>>> import numpy as np
>>> from numpy import linalg as LA
>>> np.set_printoptions(precision=1, suppress=True, linewidth=140)
>>> tidy = lambda a: np.round(a, 1) + 0
>>> X = np.loadtxt("w.csv", delimiter=",")
>>> print(X)
[[ 3. -1.  0.  4.  3.]
 [ 2. -2. -1.  3.  2.]
 [ 2. -2. -1.  3.  2.]
 [ 4.  0.  1.  5.  4.]
 [ 3. -1.  0.  4.  3.]]
>>> LA.lstsq(X[:-1].T, X[-1])[2]
np.int32(2)
>>> np.abs(np.diag(LA.qr(X)[1])) > 1e-9
array([ True,  True, False, False, False])
>>> tidy(X @ LA.pinv(X) @ X)
array([[ 3., -1.,  0.,  4.,  3.],
       [ 2., -2., -1.,  3.,  2.],
       [ 2., -2., -1.,  3.,  2.],
       [ 4.,  0.,  1.,  5.,  4.],
       [ 3., -1.,  0.,  4.,  3.]])
>>> np.unique(X.round(6), axis=0).shape
(3, 5)
>>> np.allclose(X[:-1].T @ LA.lstsq(X[:-1].T, X[-1])[0], X[-1])
True
>>> rng = np.random.default_rng(73408)
>>> out = X + rng.integers(-2, 3, (5, 2)) @ rng.integers(-2, 3, (2, 5))
>>> out
array([[ 4.,  1., -1.,  4.,  4.],
       [-1., -2.,  2.,  3.,  7.],
       [ 4., -1., -3.,  3.,  0.],
       [ 8.,  5., -3.,  5.,  4.],
       [ 6., -1., -3.,  4., -2.]])
>>> tidy(LA.svd(out - X, compute_uv=False))
array([11.1,  6.4,  0. ,  0. ,  0. ])
>>> np.abs(out - X).sum(axis=1)
array([ 5., 11.,  7., 13., 11.])
>>> print(LA.matrix_rank(out - X, tol=1e-8))
2
>>> tidy(LA.eigvals(X))
array([11.1,  0. , -3.1,  0. ,  0. ])
>>> tidy(np.poly(X))
array([  1.,  -8., -34.,   0.,   0.,   0.])
>>> print(np.kron(np.eye(2, dtype=int), X))
[[ 3. -1.  0.  4.  3.  0. -0.  0.  0.  0.]
 [ 2. -2. -1.  3.  2.  0. -0. -0.  0.  0.]
 [ 2. -2. -1.  3.  2.  0. -0. -0.  0.  0.]
 [ 4.  0.  1.  5.  4.  0.  0.  0.  0.  0.]
 [ 3. -1.  0.  4.  3.  0. -0.  0.  0.  0.]
 [ 0. -0.  0.  0.  0.  3. -1.  0.  4.  3.]
 [ 0. -0. -0.  0.  0.  2. -2. -1.  3.  2.]
 [ 0. -0. -0.  0.  0.  2. -2. -1.  3.  2.]
 [ 0.  0.  0.  0.  0.  4.  0.  1.  5.  4.]
 [ 0. -0.  0.  0.  0.  3. -1.  0.  4.  3.]]
>>> tidy(LA.det(X[::-1]))
np.float64(0.0)
>>> K = np.loadtxt("a.csv", delimiter=",")
>>> K
array([[-1.,  3.,  3.],
       [-5., -2., -2.],
       [ 0.,  0.,  0.],
       [ 0.,  0.,  0.],
       [ 4.,  5.,  5.],
       [ 0.,  0.,  0.],
       [-5., -3.,  1.],
       [ 0.,  0.,  0.],
       [ 0.,  0.,  0.],
       [-1.,  2.,  6.],
       [ 0.,  0.,  0.],
       [ 0.,  0.,  0.],
       [ 4.,  5.,  5.],
       [-5., -3.,  1.],
       [ 4.,  5.,  5.],
       [-1.,  3.,  3.],
       [-5., -2., -2.],
       [-5., -2., -2.],
       [ 0.,  0.,  0.],
       [ 4.,  5.,  5.],
       [ 0.,  0.,  0.],
       [-5., -2., -2.],
       [ 0.,  0.,  0.],
       [ 0.,  0.,  0.],
       [-5., -3.,  1.],
       [-1.,  3.,  3.],
       [ 4.,  5.,  5.],
       [ 0.,  0.,  0.]])
>>> # rows 2 and 3 are equal
>>> out = K[0, 0] * K[1:] - np.outer(K[1:, 0], K[0])
>>> out
array([[  0.,  17.,  17.],
       [  0.,  -0.,  -0.],
       [  0.,  -0.,  -0.],
       [  0., -17., -17.],
       [  0.,  -0.,  -0.],
       [  0.,  18.,  14.],
       [  0.,  -0.,  -0.],
       [  0.,  -0.,  -0.],
       [  0.,   1.,  -3.],
       [  0.,  -0.,  -0.],
       [  0.,  -0.,  -0.],
       [  0., -17., -17.],
       [  0.,  18.,  14.],
       [  0., -17., -17.],
       [  0.,   0.,   0.],
       [  0.,  17.,  17.],
       [  0.,  17.,  17.],
       [  0.,  -0.,  -0.],
       [  0., -17., -17.],
       [  0.,  -0.,  -0.],
       [  0.,  17.,  17.],
       [  0.,  -0.,  -0.],
       [  0.,  -0.,  -0.],
       [  0.,  18.,  14.],
       [  0.,   0.,   0.],
       [  0., -17., -17.],
       [  0.,  -0.,  -0.]])
>>> K[:, 0] / K[0, 0]
array([ 1.,  5., -0., -0., -4., -0.,  5., -0., -0.,  1., -0., -0., -4.,  5., -4.,  1.,  5.,  5., -0., -4., -0.,  5., -0., -0.,  5.,  1.,
       -4., -0.])
